$ python3 -q
>>> import numpy as np
>>> import numpy.linalg as la
>>> np.set_printoptions(precision=4, suppress=True, linewidth=100, sign=" ")
>>> J = np.loadtxt("m.csv", delimiter=",")
>>> J
array([[ 2., -1.,  0.],
       [ 0.,  0.,  3.],
       [-2.,  1., -2.],
       [ 4., -2., -3.],
       [ 4., -2.,  1.]])
>>> # rank 2
>>> np.round(J @ la.pinv(J) @ J, 4) + 0
array([[ 2., -1.,  0.],
       [ 0.,  0.,  3.],
       [-2.,  1., -2.],
       [ 4., -2., -3.],
       [ 4., -2.,  1.]])
>>> np.unique(J.round(6), axis=0).shape
(5, 3)
>>> la.lstsq(J[:-1].T, J[-1])[2]
np.int32(2)
>>> np.allclose(J[:-1].T @ la.lstsq(J[:-1].T, J[-1])[0], J[-1])
True
>>> left, sig, Vh = la.svd(J)
>>> sig.round(4) + 0
array([ 7.1219,  4.72  ,  0.    ])
>>> A2 = left[:, :2] @ np.diag(sig[:2]) @ Vh[:2]
>>> round(float(la.norm(J - A2, 2)), 4), round(float(sig[2]), 4)
(0.0, 0.0)
>>> la.matrix_rank(A2)
np.int64(2)
>>> la.matrix_rank(J, rtol=0.05)
np.int64(2)
>>> A2 = J / la.norm(J, axis=1)
Traceback (most recent call last):
  File "<python-input-16>", line 1, in <module>
    A2 = J / la.norm(J, axis=1)
         ~~^~~~~~~~~~~~~~~~~~~~
ValueError: operands could not be broadcast together with shapes (5,3) (5,) 
>>> A2 = J / la.norm(J, axis=1, keepdims=True)
>>> C2 = A2 @ A2.T
>>> (C2 - 2 * np.eye(5)).round(6).argmax(axis=1)
array([ 4,  4,  3,  0,  0])
>>> np.argwhere(np.triu(np.abs(C2) > 0.95, 1))
array([[ 0,  4]])
>>> la.norm(A2, axis=1)
array([ 1.,  1.,  1.,  1.,  1.])
>>> r0 = np.array([2, 0, 0])
>>> np.array([np.convolve(row, r0, "same") for row in J])
array([[-2.,  0.,  0.],
       [ 0.,  6.,  0.],
       [ 2., -4.,  0.],
       [-4., -6.,  0.],
       [-4.,  2.,  0.]])
>>> np.correlate(J[1], J[0], "full")
array([ 0.,  0.,  0., -3.,  6.])
>>> np.polyval(r0, J[1])
array([  0.,   0.,  18.])
>>> feats = np.load("x.npy")
>>> feats
array([[-0.4451, -0.2506,  0.6395, -0.3249, -0.4738],
       [-0.0556, -0.1146, -0.5197, -0.8448, -0.0092],
       [-0.7233,  0.4132, -0.4142,  0.2494, -0.269 ],
       [ 0.2782,  0.8582,  0.2758, -0.3029, -0.1353],
       [-0.4451,  0.1299,  0.2709, -0.164 ,  0.8275]])
>>> # orthonormal columns
>>> vec = np.array([5, 2, 5, 3, 5])
>>> round(float(la.det(feats)), 4)
1.0
>>> feats.T @ (feats @ vec)
array([ 5.,  2.,  5.,  3.,  5.])
>>> [p for p in range(1, 25) if np.allclose(la.matrix_power(feats, p), np.eye(5))]
[]
>>> la.inv(feats)
array([[-0.4451, -0.0556, -0.7233,  0.2782, -0.4451],
       [-0.2506, -0.1146,  0.4132,  0.8582,  0.1299],
       [ 0.6395, -0.5197, -0.4142,  0.2758,  0.2709],
       [-0.3249, -0.8448,  0.2494, -0.3029, -0.164 ],
       [-0.4738, -0.0092, -0.269 , -0.1353,  0.8275]])
>>> np.sort(np.abs(np.degrees(np.angle(la.eigvals(feats)))))
array([   0.    ,   94.9789,   94.9789,  129.6317,  129.6317])
>>> A2 = np.array([[0, 0, 4], [0, 4, 4]])
>>> W2 = np.kron(A2, feats)
>>> W2.shape
(10, 15)
>>> def softmax(z):
...     e = np.exp(z - z.max(axis=-1, keepdims=True))
...     return e / e.sum(axis=-1, keepdims=True)
... 
>>> softmax(feats[3] + 2)
array([ 0.1998,  0.3569,  0.1994,  0.1118,  0.1321])
>>> S = feats @ feats.T / np.sqrt(5)
>>> softmax(S + np.triu(np.full(S.shape, -np.inf), 1))
array([[ 1.    ,  0.    ,  0.    ,  0.    ,  0.    ],
       [ 0.39  ,  0.61  ,  0.    ,  0.    ,  0.    ],
       [ 0.2806,  0.2806,  0.4388,  0.    ,  0.    ],
       [ 0.2191,  0.2191,  0.2191,  0.3427,  0.    ],
       [ 0.1797,  0.1797,  0.1797,  0.1797,  0.2811]])
>>> Q = feats.astype(float).copy()
>>> for j in range(5):
...     Q[:, j] -= Q[:, :j] @ (Q[:, :j].T @ Q[:, j])
...     Q[:, j] /= la.norm(Q[:, j])
... 
>>> np.round(Q.T @ Q, 4) + 0
array([[ 1.,  0.,  0.,  0.,  0.],
       [ 0.,  1.,  0.,  0.,  0.],
       [ 0.,  0.,  1.,  0.,  0.],
       [ 0.,  0.,  0.,  1.,  0.],
       [ 0.,  0.,  0.,  0.,  1.]])
>>> np.round(Q.T @ feats, 4) + 0
array([[ 1.,  0.,  0.,  0.,  0.],
       [ 0.,  1.,  0.,  0.,  0.],
       [ 0.,  0.,  1.,  0.,  0.],
       [ 0.,  0.,  0.,  1.,  0.],
       [ 0.,  0.,  0.,  0.,  1.]])
>>> la.pinv(feats)
array([[-0.4451, -0.0556, -0.7233,  0.2782, -0.4451],
       [-0.2506, -0.1146,  0.4132,  0.8582,  0.1299],
       [ 0.6395, -0.5197, -0.4142,  0.2758,  0.2709],
       [-0.3249, -0.8448,  0.2494, -0.3029, -0.164 ],
       [-0.4738, -0.0092, -0.269 , -0.1353,  0.8275]])
>>> np.round(feats.T @ feats, 4) + 0
array([[ 1.,  0.,  0.,  0.,  0.],
       [ 0.,  1.,  0.,  0.,  0.],
       [ 0.,  0.,  1.,  0.,  0.],
       [ 0.,  0.,  0.,  1.,  0.],
       [ 0.,  0.,  0.,  0.,  1.]])
>>> np.round(feats[:, 4] @ feats[:, 2], 4)
np.float64(0.0)
>>> np.round(feats @ feats.T, 4) + 0
array([[ 1.,  0.,  0.,  0.,  0.],
       [ 0.,  1.,  0.,  0.,  0.],
       [ 0.,  0.,  1.,  0.,  0.],
       [ 0.,  0.,  0.,  1.,  0.],
       [ 0.,  0.,  0.,  0.,  1.]])
>>> arr = np.loadtxt("layer16.csv", delimiter=",")
>>> arr
array([[ 0.  ,  0.36,  0.54],
       [ 0.16,  0.4 ,  0.24],
       [-1.  , -0.16,  2.01],
       [ 3.08,  2.66, -2.94],
       [ 0.64,  0.52, -0.66]])
>>> rk = la.matrix_rank(arr)
>>> rk
np.int64(2)
>>> null = la.svd(arr)[2][rk:].T
>>> np.round(arr @ null, 4) + 0
array([[ 0.],
       [ 0.],
       [ 0.],
       [ 0.],
       [ 0.]])
>>> [int(la.matrix_rank(arr[:i])) for i in range(1, len(arr) + 1)]
[1, 2, 2, 2, 2]
>>> null.shape
(3, 1)
>>> null @ null.T
array([[ 0.609 , -0.406 ,  0.2707],
       [-0.406 ,  0.2707, -0.1805],
       [ 0.2707, -0.1805,  0.1203]])
>>> [int(la.matrix_rank(arr[:, :j + 1])) for j in range(3)]
[1, 2, 2]
>>> [int(la.matrix_rank(np.delete(arr, i, axis=0))) for i in range(5)]
[2, 2, 2, 2, 2]
>>> np.allclose(arr @ null, 0)
True
